% ipython --no-banner

In [1]: import numpy as np

In [2]: np.set_printoptions(suppress=True, linewidth=160)

In [3]: rnd = lambda a: np.round(a, 2) + 0

In [4]: m1 = np.loadtxt("dump.csv", delimiter=",")

In [5]: print(m1)
[[ 3.  3.  3.  3.  3.  3.  3.  3.  3.  3.  3.  3.  3.  3.]
 [ 3.  6.  6.  6.  6.  6.  6.  6.  6.  6.  6.  6.  6.  6.]
 [ 3.  6.  9.  9.  9.  9.  9.  9.  9.  9.  9.  9.  9.  9.]
 [ 3.  6.  9. 12. 12. 12. 12. 12. 12. 12. 12. 12. 12. 12.]
 [ 3.  6.  9. 12. 15. 15. 15. 15. 15. 15. 15. 15. 15. 15.]
 [ 3.  6.  9. 12. 15. 18. 18. 18. 18. 18. 18. 18. 18. 18.]
 [ 3.  6.  9. 12. 15. 18. 21. 21. 21. 21. 21. 21. 21. 21.]
 [ 3.  6.  9. 12. 15. 18. 21. 24. 24. 24. 24. 24. 24. 24.]
 [ 3.  6.  9. 12. 15. 18. 21. 24. 27. 27. 27. 27. 27. 27.]
 [ 3.  6.  9. 12. 15. 18. 21. 24. 27. 30. 30. 30. 30. 30.]
 [ 3.  6.  9. 12. 15. 18. 21. 24. 27. 30. 33. 33. 33. 33.]
 [ 3.  6.  9. 12. 15. 18. 21. 24. 27. 30. 33. 36. 36. 36.]
 [ 3.  6.  9. 12. 15. 18. 21. 24. 27. 30. 33. 36. 39. 39.]
 [ 3.  6.  9. 12. 15. 18. 21. 24. 27. 30. 33. 36. 39. 42.]]

In [6]: A2 = m1 / np.linalg.norm(m1, axis=1, keepdims=True)

In [7]: cov = A2 @ A2.T

In [8]: print(rnd(np.degrees(np.arccos(np.clip(cov[12, 5], -1, 1)))))
15.73

In [9]: print(rnd(np.linalg.norm(A2, axis=1)))
[1. 1. 1. 1. 1. 1. 1. 1. 1. 1. 1. 1. 1. 1.]

In [10]: rng = np.random.default_rng(2231)

In [11]: labels = rng.permutation(14)

In [12]: A2 = m1[:, labels] * rng.choice([-1, 1], 14)

In [13]: print(A2)
[[  3.  -3.   3.  -3.  -3.  -3.  -3.   3.  -3.  -3.   3.   3.   3.   3.]
 [  6.  -6.   3.  -6.  -6.  -6.  -6.   6.  -6.  -6.   6.   6.   6.   6.]
 [  9.  -9.   3.  -9.  -9.  -9.  -9.   9.  -9.  -9.   9.   9.   9.   6.]
 [ 12. -12.   3. -12. -12. -12. -12.  12. -12. -12.   9.  12.  12.   6.]
 [ 12. -15.   3. -15. -15. -15. -15.  15. -15. -15.   9.  15.  15.   6.]
 [ 12. -18.   3. -18. -15. -18. -18.  18. -18. -18.   9.  18.  18.   6.]
 [ 12. -21.   3. -21. -15. -18. -21.  21. -21. -21.   9.  21.  21.   6.]
 [ 12. -24.   3. -24. -15. -18. -24.  24. -24. -21.   9.  24.  24.   6.]
 [ 12. -27.   3. -27. -15. -18. -27.  27. -24. -21.   9.  27.  27.   6.]
 [ 12. -30.   3. -30. -15. -18. -30.  27. -24. -21.   9.  30.  30.   6.]
 [ 12. -33.   3. -33. -15. -18. -33.  27. -24. -21.   9.  33.  30.   6.]
 [ 12. -33.   3. -36. -15. -18. -36.  27. -24. -21.   9.  36.  30.   6.]
 [ 12. -33.   3. -39. -15. -18. -39.  27. -24. -21.   9.  36.  30.   6.]
 [ 12. -33.   3. -39. -15. -18. -42.  27. -24. -21.   9.  36.  30.   6.]]

In [14]: Uu, _, vt = np.linalg.svd(m1.T @ A2)

In [15]: print(labels)
[ 3 10  0 12  4  5 13  8  7  6  2 11  9  1]
